>>> import numpy as np
>>> np.set_printoptions(suppress=True, linewidth=100)
>>> K = np.load("w.npy")
>>> print(K)
[[ 0.52  -0.095  0.048]
 [ 1.501  0.173 -0.314]
 [ 1.192 -0.083  0.344]
 [ 3.467  0.004  1.343]
 [ 4.012 -0.017 -0.454]
 [-5.463  0.153 -0.238]
 [-0.528  0.148  0.713]
 [-3.113  0.12   0.65 ]
 [ 3.656 -0.08  -0.164]
 [-1.784  0.013 -0.499]
 [ 1.803 -0.104 -0.092]
 [ 2.235  0.182  0.783]
 [ 3.448 -0.134 -0.057]
 [-2.069  0.172 -0.289]
 [ 3.339 -0.155  0.58 ]
 [-3.414 -0.017 -0.271]
 [-4.59   0.052  0.828]
 [-0.887 -0.159  0.699]
 [ 0.629  0.15  -0.035]
 [ 1.804  0.088 -0.851]]
>>> # column 0 dominates
>>> B = np.c_[K[:, :1] @ np.array([[5]]), np.array([4, 6, 9, 3, 3, 6, 9, 9, 5, 8, 3, 2, 6, 3, 1, 5, 0, 1, 2, 9])]
>>> print(B.round(3))
[[  2.6     4.   ]
 [  7.505   6.   ]
 [  5.96    9.   ]
 [ 17.335   3.   ]
 [ 20.06    3.   ]
 [-27.315   6.   ]
 [ -2.64    9.   ]
 [-15.565   9.   ]
 [ 18.28    5.   ]
 [ -8.92    8.   ]
 [  9.015   3.   ]
 [ 11.175   2.   ]
 [ 17.24    6.   ]
 [-10.345   3.   ]
 [ 16.695   1.   ]
 [-17.07    5.   ]
 [-22.95    0.   ]
 [ -4.435   1.   ]
 [  3.145   2.   ]
 [  9.02    9.   ]]
>>> print(np.round(np.linalg.norm(B - K @ np.linalg.lstsq(K, B)[0], axis=0), 3) + 0)
[ 0.    23.594]
>>> B = np.array([[-3, -3, 4], [-3, 1, 3], [1, 2, 3]])
>>> print(np.vstack([K, B.T]).shape)
(23, 3)
>>> print(np.linalg.matrix_rank(np.vstack([K, B.T])))
3
>>> print(np.linalg.matrix_rank(K @ B))
3
>>> print(np.round(np.einsum("ij->j", K), 3))
[5.758 0.411 2.724]
>>> cent = K[[1, 14]].astype(float)
>>> for _ in range(4):
...     idx = np.linalg.norm(K[:, None] - cent, axis=-1).argmin(axis=1)
...     cent = np.array([K[idx == j].mean(axis=0) for j in range(2)])
... 
>>> print(idx)
[1 1 1 1 1 0 0 0 1 0 1 1 1 0 1 0 0 0 1 1]
>>> print(cent.round(3))
[[-2.731  0.06   0.199]
 [ 2.3   -0.006  0.094]]
>>> print(np.abs(cent[1] - cent[0]).argmax())
0
>>> feats = np.load("x.npy")
>>> print(feats)
[[ 2.048 -2.078  1.979  1.96   2.001  0.037]
 [ 1.992 -2.004  2.013  2.072  2.054 -0.043]
 [ 2.021 -2.001  1.989  1.992  2.001  0.007]
 [ 2.005 -1.952  2.013  1.912  1.971  0.023]
 [ 1.949 -2.035  1.907  1.918  1.972 -0.044]
 [ 1.966 -2.05   2.071  2.024  1.965 -0.084]
 [ 2.049 -2.004  2.     2.019  2.036 -0.048]
 [ 1.991 -2.119  1.975  2.065  2.051 -0.024]
 [ 2.029 -2.013  1.955  1.956  1.968  0.033]
 [ 1.928 -1.97   1.969  1.97   2.01   0.015]
 [ 1.965 -2.107  1.982  2.07   2.    -0.022]
 [ 1.932 -2.02   1.914  1.979  2.004 -0.082]
 [ 1.997 -2.018  2.052  1.949  1.895 -0.035]
 [ 1.969 -2.058  2.076  2.036  1.982 -0.013]
 [ 1.98  -2.019  1.989  2.113  1.895 -0.035]
 [ 2.071 -2.111  2.084  2.033  1.951 -0.091]
 [ 1.972 -2.044  2.     1.965  2.056 -0.042]
 [ 1.978 -2.072  2.     1.939  2.02  -0.039]
 [ 2.005 -2.963 -0.032  0.103  0.113 -2.998]
 [ 2.045 -2.982  0.035 -0.055  0.003 -2.957]
 [ 2.039 -3.031  0.031  0.002 -0.027 -2.971]
 [ 2.077 -3.041  0.046  0.006  0.04  -3.029]
 [ 2.078 -3.057 -0.069 -0.101  0.083 -3.013]
 [ 2.036 -3.047  0.034 -0.08  -0.048 -2.962]
 [ 2.075 -2.972  0.039 -0.12   0.053 -3.077]
 [ 2.031 -3.028 -0.026 -0.017 -0.01  -3.023]
 [ 2.038 -3.019  0.022  0.023 -0.082 -3.027]
 [ 1.98  -3.046 -0.021  0.042 -0.035 -3.047]
 [ 1.95  -2.951  0.024  0.064  0.008 -2.985]
 [ 1.97  -2.994  0.053 -0.015  0.049 -2.992]
 [ 2.064 -2.998  0.087 -0.001  0.014 -2.953]
 [ 1.936 -3.084  0.029 -0.089  0.094 -2.972]
 [ 2.116 -3.025  0.062 -0.083  0.024 -3.047]
 [ 1.908 -3.039  0.073  0.068  0.006 -2.995]
 [ 1.969 -2.948 -0.044  0.045  0.043 -3.148]
 [ 2.003 -2.925 -0.037 -0.074  0.077 -3.009]]
>>> left, sigma, vt = np.linalg.svd(feats)
>>> print(np.argmax(sigma[:-1] / (sigma[1:] + 1e-6)) + 1)
2
>>> B = left[:, :2] @ np.diag(sigma[:2]) @ vt[:2]
>>> print(np.round(np.linalg.norm(feats - B, 2), 3), np.round(sigma[2], 3))
0.376 0.376
>>> print(np.linalg.matrix_rank(B))
2
>>> hat = feats @ np.linalg.solve(feats.T @ feats, feats.T)
>>> print(np.round(np.trace(hat), 3))
6.0
>>> q, V = np.linalg.qr(feats[:, :3])[0], np.linalg.qr(feats[:, 3:])[0]
>>> sigma = np.linalg.svd(q.T @ V, compute_uv=False)
>>> print((sigma > 0.9).sum())
2
>>> print(round(float(np.linalg.norm(q @ q.T - V @ V.T, 2)), 3))
0.966
>>> print(sigma.round(3))
[1.    0.999 0.257]
>>> print(np.round(np.degrees(np.arccos(sigma.clip(0, 1))), 3))
[ 1.563  2.613 75.08 ]
>>> Ac = feats - feats.mean(axis=0)
>>> V = np.linalg.svd(Ac)[2][:2]
>>> B = Ac - Ac @ V.T @ V
>>> print(np.round(np.diag(V.T @ V), 3))
[0.135 0.054 0.181 0.86  0.234 0.535]
>>> print(np.round(np.linalg.norm(B) / np.linalg.norm(Ac), 3))
0.039
>>> B = feats / np.linalg.norm(feats, axis=1, keepdims=True)
>>> G = B @ B.T
>>> print(round(float(np.degrees(np.arccos(np.clip(G[32, 20], -1, 1)))), 3))
1.54
>>> mat = np.load("a.npy")
>>> print(mat)
[[-1  0  0  0  0  0  0  0]
 [-2  1  0  0  0  0  0  0]
 [ 0 -2  0  0  0  0  0  0]
 [-1  0 -3  3  0  0  0  0]
 [ 2 -1  3  3 -2  0  0  0]
 [-1 -2  1  0  3  3  0  0]
 [ 1 -1 -1 -2  3  2 -1  0]
 [-3  1 -2  3 -2 -2  1  1]]
>>> # looks like rank 7
>>> print(np.diff(mat, axis=0))
[[-1  1  0  0  0  0  0  0]
 [ 2 -3  0  0  0  0  0  0]
 [-1  2 -3  3  0  0  0  0]
 [ 3 -1  6  0 -2  0  0  0]
 [-3 -1 -2 -3  5  3  0  0]
 [ 2  1 -2 -2  0 -1 -1  0]
 [-4  2 -1  5 -5 -4  2  1]]
>>> print(mat.mean(axis=0))
[-0.625 -0.5   -0.25   0.875  0.25   0.375  0.     0.125]
>>> print(mat.shape)
(8, 8)
>>> print(np.linalg.matrix_rank(mat))
7
>>> print(mat.sum(axis=0))
[-5 -4 -2  7  2  3  0  1]
>>> print(np.round(np.linalg.svd(mat, compute_uv=False), 3) + 0)
[8.103 5.905 4.481 3.057 1.832 0.672 0.496 0.   ]
>>> x0 = np.array([1, -2, 2])
>>> target = K @ x0
>>> c, lr = np.zeros(3), 1 / np.linalg.norm(K, 2) ** 2
>>> for i in range(3):
...     c -= lr * K.T @ (K @ c - target)
...     if i % 1 == 0: print(i, round(np.linalg.norm(K @ c - target), 3))
... 
0 5.003
1 4.809
2 4.623
>>> print(round(float(np.linalg.cond(K)), 3))
25.442
>>> print(c.round(3))
[ 1.04  -0.026  0.239]
>>> arr = np.loadtxt("arr.csv", delimiter=",")
>>> print(arr.round(3))
[[-3.298 -1.229 -1.35  -1.338]
 [-0.6   -1.863  3.474 -0.314]
 [ 2.099 -2.917 -1.308 -1.173]
 [-0.6   -1.584 -0.631  3.569]]
>>> print(np.linalg.matrix_rank(mat, rtol=0.1))
5
>>> print(np.linalg.cond(mat) > 100)
True
>>> print(round(np.linalg.norm(mat, 2) / np.linalg.norm(mat), 3))
0.7
>>> hat = np.triu(np.array([[0, 3, -3, -1], [-2, -2, 2, 0], [3, 0, 0, -3], [1, 3, 3, -2]]), 1) + np.eye(4)
>>> B = hat @ arr @ np.linalg.inv(hat)
>>> print(np.round(np.trace(B), 3), round(np.trace(arr), 3))
-2.901 -2.901
>>> B = np.c_[feats[:, :3] @ np.array([[-1, 3, 0], [2, -1, 3], [-3, 2, 2]]), np.array([0, 1, 3, 2, 1, 1, 0, 2, 2, 0, 2, 1, 2, 2, 0, 1, 0, 2, 3, 2, 3, 2, 2, 2, 0, 1, 3, 3, 2, 3, 1, 1, 0, 3, 3, 1])]
>>> print(B.round(3))
[[-12.141  12.18   -2.276   0.   ]
 [-12.039  12.006  -1.986   1.   ]
 [-11.99   12.042  -2.025   3.   ]
 [-11.948  11.993  -1.83    2.   ]
 [-11.74   11.696  -2.291   1.   ]
 [-12.279  12.09   -2.008   1.   ]
 [-12.057  12.151  -2.012   0.   ]
 [-12.154  12.042  -2.407   2.   ]
 [-11.92   12.01   -2.129   2.   ]
 [-11.775  11.692  -1.972   0.   ]
 [-12.125  11.966  -2.357   2.   ]
 [-11.714  11.644  -2.232   1.   ]
 [-12.189  12.113  -1.95    2.   ]
 [-12.313  12.117  -2.022   2.   ]
 [-11.985  11.937  -2.079   0.   ]
 [-12.545  12.492  -2.165   1.   ]
 [-12.06   11.96   -2.132   0.   ]
 [-12.122  12.006  -2.216   2.   ]
 [ -7.835   8.914  -8.953   3.   ]
 [ -8.114   9.187  -8.876   2.   ]
 [ -8.194   9.21   -9.031   3.   ]
 [ -8.297   9.364  -9.031   2.   ]
 [ -7.985   9.153  -9.309   2.   ]
 [ -8.232   9.223  -9.073   2.   ]
 [ -8.136   9.275  -8.838   0.   ]
 [ -8.009   9.069  -9.136   1.   ]
 [ -8.142   9.177  -9.013   3.   ]
 [ -8.009   8.944  -9.18    3.   ]
 [ -7.924   8.849  -8.805   2.   ]
 [ -8.117   9.01   -8.876   3.   ]
 [ -8.321   9.364  -8.82    1.   ]
 [ -8.191   8.95   -9.194   1.   ]
 [ -8.352   9.497  -8.951   0.   ]
 [ -8.205   8.909  -8.971   3.   ]
 [ -7.733   8.767  -8.932   3.   ]
 [ -7.742   8.86   -8.849   1.   ]]
>>> print(np.round(np.linalg.lstsq(feats, B[:, 0])[0], 3) + 0)
[-1.  2. -3.  0.  0.  0.]
>>> print(np.round(np.linalg.norm(B - feats @ np.linalg.lstsq(feats, B)[0], axis=0), 3) + 0)
[0.    0.    0.    5.244]
>>> print(np.linalg.matrix_rank(np.c_[feats, B]))
7
